$ ipython --no-banner

In [1]: import numpy as np

In [2]: import numpy.linalg as la

In [3]: np.set_printoptions(precision=2, suppress=True, linewidth=200)

In [4]: m1 = np.array([[-0.5, 1.8, -1.9],
   ...:     [-0.1, -0.7, -0.43],
   ...:     [0.7, 1.6, 2.91],
   ...:     [0.0, -0.9, 0.26],
   ...:     [2.2, -0.5, 8.85],
   ...:     [0.0, -0.6, -0.03],
   ...:     [0.6, -1.8, 2.31],
   ...:     [1.0, 0.5, 4.05],
   ...:     [-1.7, -1.0, -6.78],
   ...:     [0.2, 0.4, 0.79],
   ...:     [1.1, -1.5, 4.55],
   ...:     [0.0, 1.4, 0.04],
   ...:     [-1.3, 0.4, -5.26],
   ...:     [-1.3, -0.8, -5.19],
   ...:     [-0.4, -1.9, -1.51],
   ...:     [-0.9, 0.2, -3.72],
   ...:     [-0.9, -1.4, -3.49]])

In [5]: m1
Out[5]: 
array([[-0.5 ,  1.8 , -1.9 ],
       [-0.1 , -0.7 , -0.43],
       [ 0.7 ,  1.6 ,  2.91],
       [ 0.  , -0.9 ,  0.26],
       [ 2.2 , -0.5 ,  8.85],
       [ 0.  , -0.6 , -0.03],
       [ 0.6 , -1.8 ,  2.31],
       [ 1.  ,  0.5 ,  4.05],
       [-1.7 , -1.  , -6.78],
       [ 0.2 ,  0.4 ,  0.79],
       [ 1.1 , -1.5 ,  4.55],
       [ 0.  ,  1.4 ,  0.04],
       [-1.3 ,  0.4 , -5.26],
       [-1.3 , -0.8 , -5.19],
       [-0.4 , -1.9 , -1.51],
       [-0.9 ,  0.2 , -3.72],
       [-0.9 , -1.4 , -3.49]])

In [6]: cen = m1 - m1.mean(axis=0)

In [7]: V = la.svd(cen)[2][:2]

In [8]: Y = cen - cen @ V.T @ V

In [9]: la.norm(Y, axis=1).round(6).argmax()
Out[9]: np.int64(3)

In [10]: arr = np.load("dump.npy")

In [11]: print(arr)
[[ 0  2  2  2]
 [ 0 12 17 12]
 [ 0  6  8  6]
 [ 0  0  0  0]
 [ 0 12 17 12]
 [ 0 14 20 14]
 [ 0  2  2  2]
 [ 0 14 20 14]
 [ 0 12 17 12]
 [ 0 10 14 10]
 [ 0  0  0  0]
 [ 0  0  0  0]
 [ 0 14 20 14]
 [ 0  0  0  0]
 [ 0 14 20 14]
 [ 0  0  0  0]
 [ 0  8 11  8]
 [ 0 18 26 18]
 [ 0  0  0  0]
 [ 0  8 11  8]
 [ 0  0  0  0]
 [ 0  2  2  2]
 [ 0  6  8  6]
 [ 0  0  0  0]
 [ 0  0  0  0]
 [ 0  0  0  0]
 [ 0  0  0  0]]

In [12]: la.matrix_rank(arr, rtol=0.1)
Out[12]: np.int64(1)
